>>> import numpy as np
>>> import numpy.linalg as la
>>> np.set_printoptions(precision=2, suppress=True, linewidth=120)
>>> def rnd(a):
...     return np.round(a, 2) + 0
... 
>>> E = np.array([[1, -2, 4, -8], [1, -1, 1, -1], [1, 0, 0, 0], [1, 1, 1, 1]])
>>> E
array([[ 1, -2,  4, -8],
       [ 1, -1,  1, -1],
       [ 1,  0,  0,  0],
       [ 1,  1,  1,  1]])
>>> # row 0 is much longer than the rest
>>> vec = np.array([-4, -1, 1, -3])
>>> a = np.maximum(E @ vec, 0)
>>> E.T @ a
array([  27,  -53,  105, -209])
>>> a
array([26,  1,  0,  0])
>>> np.flatnonzero(a > 1e-9)
array([0, 1])
>>> np.maximum(E @ (3 * vec), 0)
array([78,  3,  0,  0])
>>> F = np.load("w.npy")
>>> F
array([[  4, -10, -16],
       [-10,  25,  40],
       [-16,  40,  64]])
>>> # symmetric, so the eigenvalues are real
>>> other = np.array([[1, 0, 0], [2, 0, 2]])
>>> W2 = np.kron(other, F)
>>> W2
array([[  4, -10, -16,   0,   0,   0,   0,   0,   0],
       [-10,  25,  40,   0,   0,   0,   0,   0,   0],
       [-16,  40,  64,   0,   0,   0,   0,   0,   0],
       [  8, -20, -32,   0,   0,   0,   8, -20, -32],
       [-20,  50,  80,   0,   0,   0, -20,  50,  80],
       [-32,  80, 128,   0,   0,   0, -32,  80, 128]])
>>> U, sv, vt = la.svd(F)
>>> evecs = vt[:(sv > 1e-8).sum()]
>>> rng = np.random.default_rng(152483)
>>> vec = F[0] + -3 * F[1] + rng.integers(2) * np.eye(3)[2]
>>> vec
array([  34.,  -85., -136.])
>>> rnd(la.norm(vec - evecs.T @ evecs @ vec))
np.float64(0.0)
>>> np.allclose(evecs.T @ evecs @ vec, vec)
True
